% python3 -q
>>> import numpy as np
>>> from numpy import linalg as LA
>>> np.set_printoptions(precision=1, suppress=True, linewidth=200)
>>> def tidy(a):
...     return np.round(a, 1) + 0
... 
>>> mat = np.array([[4, -10, -2, 0], [-10, 25, 5, 0], [-2, 5, 1, 0], [0, 0, 0, 0]])
>>> # symmetric, so the eigenvalues are real
>>> w, vecs = LA.eigh(mat)
>>> x0 = np.array([1, 0, 2, 2])
>>> np.abs(mat).sum(axis=1).max(), tidy(np.abs(w).max())
(np.int64(40), np.float64(30.0))
>>> x0 @ mat @ x0
np.int64(0)
>>> tidy(LA.eigvalsh(mat[1:, 1:]))
array([ 0.,  0., 26.])
>>> tidy(LA.norm(mat, 2) / LA.norm(mat))
np.float64(1.0)
>>> [round(float(x), 1) for x in LA.svd(mat, compute_uv=False)[:3]]
[30.0, 0.0, 0.0]
>>> tidy(np.sort(LA.eigvals(mat).real))
array([ 0.,  0.,  0., 30.])
>>> np.flatnonzero(LA.matrix_power((mat != 0) + (mat.T != 0) + np.eye(4), 4)[2])
array([0, 1, 2])
>>> M = np.loadtxt("test7.csv", delimiter=",")
>>> print(tidy(M))
[[ 0.3 -0.7 -0.5 -0.3]
 [-0.7  0.3 -0.5 -0.3]
 [-0.5 -0.5  0.6 -0.2]
 [-0.3 -0.3 -0.2  0.9]]
>>> # symmetric, so the eigenvalues are real
>>> print(np.all(LA.eigvalsh(M) > 0))
False
>>> [round(float(LA.det(M[:i, :i])), 2) + 0 for i in range(1, 5)]
[0.26, -0.48, -0.86, -1.0]
>>> f = np.array([0, 2, 3])
>>> print(tidy(np.convolve(M[2], f)))
[ 0.  -1.1 -2.7 -0.3  1.4 -0.7]
>>> tidy(M.reshape(-1, 2))
array([[ 0.3, -0.7],
       [-0.5, -0.3],
       [-0.7,  0.3],
       [-0.5, -0.3],
       [-0.5, -0.5],
       [ 0.6, -0.2],
       [-0.3, -0.3],
       [-0.2,  0.9]])
>>> tidy(M.reshape(2, -1))
array([[ 0.3, -0.7, -0.5, -0.3, -0.7,  0.3, -0.5, -0.3],
       [-0.5, -0.5,  0.6, -0.2, -0.3, -0.3, -0.2,  0.9]])
>>> T = M.reshape(4, 2, -1)
>>> print(tidy(T.sum(axis=1)))
[[-0.3 -1.1]
 [-1.3 -0.1]
 [ 0.1 -0.8]
 [-0.5  0.5]]
>>> tidy(T[:, 0])
array([[ 0.3, -0.7],
       [-0.7,  0.3],
       [-0.5, -0.5],
       [-0.3, -0.3]])
>>> tidy(np.swapaxes(T, 1, 2)[0])
array([[ 0.3, -0.5],
       [-0.7, -0.3]])
>>> print(tidy(T.transpose(1, 0, 2)))
[[[ 0.3 -0.7]
  [-0.7  0.3]
  [-0.5 -0.5]
  [-0.3 -0.3]]

 [[-0.5 -0.3]
  [-0.5 -0.3]
  [ 0.6 -0.2]
  [-0.2  0.9]]]
>>> w, vecs = LA.eigvalsh(M)
Traceback (most recent call last):
  File "<python-input-29>", line 1, in <module>
    w, vecs = LA.eigvalsh(M)
    ^^^^^^^
ValueError: too many values to unpack (expected 2)
>>> w, vecs = LA.eigh(M)
>>> tidy(vecs.T @ vecs)
array([[1., 0., 0., 0.],
       [0., 1., 0., 0.],
       [0., 0., 1., 0.],
       [0., 0., 0., 1.]])
>>> np.unique(w.round(6) + 0, return_counts=True)[1]
array([1, 3])
>>> tidy(vecs @ np.diag(w) @ vecs.T)
array([[ 0.3, -0.7, -0.5, -0.3],
       [-0.7,  0.3, -0.5, -0.3],
       [-0.5, -0.5,  0.6, -0.2],
       [-0.3, -0.3, -0.2,  0.9]])
>>> (w > 1e-8).sum(), (w < -1e-8).sum()
(np.int64(3), np.int64(1))
>>> tidy(LA.eigvals(M))
array([ 1., -1.,  1.,  1.])
>>> np.einsum("ij,ji->", M, M)
np.float64(4.0)
>>> tidy(np.poly(M))
array([ 1., -2.,  0.,  2., -1.])
>>> print(np.einsum("ii->", M))
2.0
>>> K = np.load("case14.npy")
>>> K
array([[ -3.7,  -0.1,   2.7,   0.9],
       [ -4.7,  -0.5,  -4.5,   5.2],
       [ -2. ,  -0.3,   1.6,   3.5],
       [  0.1,  -0.5,  -2.4, -10.8],
       [ -2.9,  -2.1,  -1. ,   5.8],
       [ -7.8,  -0.4,   3.8,  -9.5],
       [ -1.6,   1. ,   5.5, -18. ],
       [ -4.4,   0.7,   8.8,  -2.9],
       [ -0.6,  -3.1,  -3.1,  13.5],
       [ -1.5,   0.2,  -0.6,  25.1],
       [ -2. ,   1.1,   1.1,  -3.3],
       [  3.1,  -0.5,  -1.3,  12.7],
       [  2.3,  -2.2,  -6.4,  16.1],
       [  0.7,   1.9,  -2.1,   0.9],
       [  1.6,   2.9,  -2. ,  -4. ],
       [ -0.1,  -1.8,   5.5, -13. ]])
>>> Xc = K - K.mean(axis=1)
Traceback (most recent call last):
  File "<python-input-41>", line 1, in <module>
    Xc = K - K.mean(axis=1)
         ~~^~~~~~~~~~~~~~~~
ValueError: operands could not be broadcast together with shapes (16,4) (16,) 
>>> Xc = K - K.mean(axis=0)
>>> Uu, sig, vt = LA.svd(Xc, full_matrices=False)
>>> tidy(np.abs(vt[-1]))
array([0.1, 1. , 0.1, 0. ])
>>> J = np.load("m.npy")
>>> J
array([[ 2, -3],
       [ 0, -1],
       [-1,  1],
       [-1,  1]])
>>> M2 = np.c_[J[:, :1] @ np.array([[1]]), np.array([1, 1, 0, -2])]
>>> M2
array([[ 2,  1],
       [ 0,  1],
       [-1,  0],
       [-1, -2]])
>>> print(tidy(LA.norm(LA.qr(J)[0].T @ M2, axis=0) ** 2 / ((M2 ** 2).sum(axis=0) + 1e-12)))
[1.  0.5]
